$ ipython --no-banner

In [1]: import numpy as np

In [2]: from numpy import linalg as LA

In [3]: np.set_printoptions(suppress=True, linewidth=100)

In [4]: rd = lambda a: np.round(a, 2) + 0

In [5]: mat = np.load("a.npy")

In [6]: mat
Out[6]: 
array([[0, 0, 1, 1, 1, 1, 0, 1, 0, 0, 0, 0],
       [0, 0, 0, 0, 0, 0, 1, 0, 1, 0, 1, 0],
       [1, 0, 0, 1, 1, 1, 0, 1, 0, 1, 0, 0],
       [1, 0, 1, 0, 0, 1, 0, 0, 0, 1, 0, 0],
       [1, 0, 1, 0, 0, 1, 0, 1, 0, 1, 0, 0],
       [1, 0, 1, 1, 1, 0, 0, 1, 0, 1, 0, 0],
       [0, 1, 0, 0, 0, 0, 0, 0, 1, 0, 1, 1],
       [1, 0, 1, 0, 1, 1, 0, 0, 0, 1, 0, 0],
       [0, 1, 0, 0, 0, 0, 1, 0, 0, 0, 1, 0],
       [0, 0, 1, 1, 1, 1, 0, 1, 0, 0, 0, 0],
       [0, 1, 0, 0, 0, 0, 1, 0, 1, 0, 0, 1],
       [0, 0, 0, 0, 0, 0, 1, 0, 0, 0, 1, 0]])

In [7]: # rows and columns are dependent

In [8]: rank = LA.matrix_rank(mat)

In [9]: rank
Out[9]: np.int64(11)

In [10]: N = LA.svd(mat)[2][rank:].T

In [11]: rd(N[:, 0] / N[np.abs(N[:, 0]).round(6).argmax(), 0])
Out[11]: array([ 1.,  0.,  0.,  0.,  0.,  0.,  0.,  0.,  0., -1.,  0.,  0.])

In [12]: [int(LA.matrix_rank(np.delete(mat, i, axis=0))) for i in range(12)]
Out[12]: [11, 10, 10, 10, 10, 10, 10, 10, 10, 11, 10, 10]

In [13]: rd(mat @ N)
Out[13]: 
array([[0.],
       [0.],
       [0.],
       [0.],
       [0.],
       [0.],
       [0.],
       [0.],
       [0.],
       [0.],
       [0.],
       [0.]])

In [14]: theta = np.radians(45)

In [15]: r_ = np.eye(12)

In [16]: r_[5, 5] = r_[0, 0] = np.cos(theta)

In [17]: r_[5, 0], r_[0, 5] = -np.sin(theta), np.sin(theta)

In [18]: rd(r_)
Out[18]: 
array([[ 0.71,  0.  ,  0.  ,  0.  ,  0.  ,  0.71,  0.  ,  0.  ,  0.  ,  0.  ,  0.  ,  0.  ],
       [ 0.  ,  1.  ,  0.  ,  0.  ,  0.  ,  0.  ,  0.  ,  0.  ,  0.  ,  0.  ,  0.  ,  0.  ],
       [ 0.  ,  0.  ,  1.  ,  0.  ,  0.  ,  0.  ,  0.  ,  0.  ,  0.  ,  0.  ,  0.  ,  0.  ],
       [ 0.  ,  0.  ,  0.  ,  1.  ,  0.  ,  0.  ,  0.  ,  0.  ,  0.  ,  0.  ,  0.  ,  0.  ],
       [ 0.  ,  0.  ,  0.  ,  0.  ,  1.  ,  0.  ,  0.  ,  0.  ,  0.  ,  0.  ,  0.  ,  0.  ],
       [-0.71,  0.  ,  0.  ,  0.  ,  0.  ,  0.71,  0.  ,  0.  ,  0.  ,  0.  ,  0.  ,  0.  ],
       [ 0.  ,  0.  ,  0.  ,  0.  ,  0.  ,  0.  ,  1.  ,  0.  ,  0.  ,  0.  ,  0.  ,  0.  ],
       [ 0.  ,  0.  ,  0.  ,  0.  ,  0.  ,  0.  ,  0.  ,  1.  ,  0.  ,  0.  ,  0.  ,  0.  ],
       [ 0.  ,  0.  ,  0.  ,  0.  ,  0.  ,  0.  ,  0.  ,  0.  ,  1.  ,  0.  ,  0.  ,  0.  ],
       [ 0.  ,  0.  ,  0.  ,  0.  ,  0.  ,  0.  ,  0.  ,  0.  ,  0.  ,  1.  ,  0.  ,  0.  ],
       [ 0.  ,  0.  ,  0.  ,  0.  ,  0.  ,  0.  ,  0.  ,  0.  ,  0.  ,  0.  ,  1.  ,  0.  ],
       [ 0.  ,  0.  ,  0.  ,  0.  ,  0.  ,  0.  ,  0.  ,  0.  ,  0.  ,  0.  ,  0.  ,  1.  ]])

In [19]: Y = mat @ r_.T

In [20]: rd(np.abs(Y - mat).max(axis=0))
Out[20]: array([0.71, 0.  , 0.  , 0.  , 0.  , 1.  , 0.  , 0.  , 0.  , 0.  , 0.  , 0.  ])

In [21]: rd(LA.det(r_)), rd(np.trace(r_))
Out[21]: (np.float64(1.0), np.float64(11.41))

In [22]: np.allclose(mat @ mat.T, Y @ Y.T)
Out[22]: True
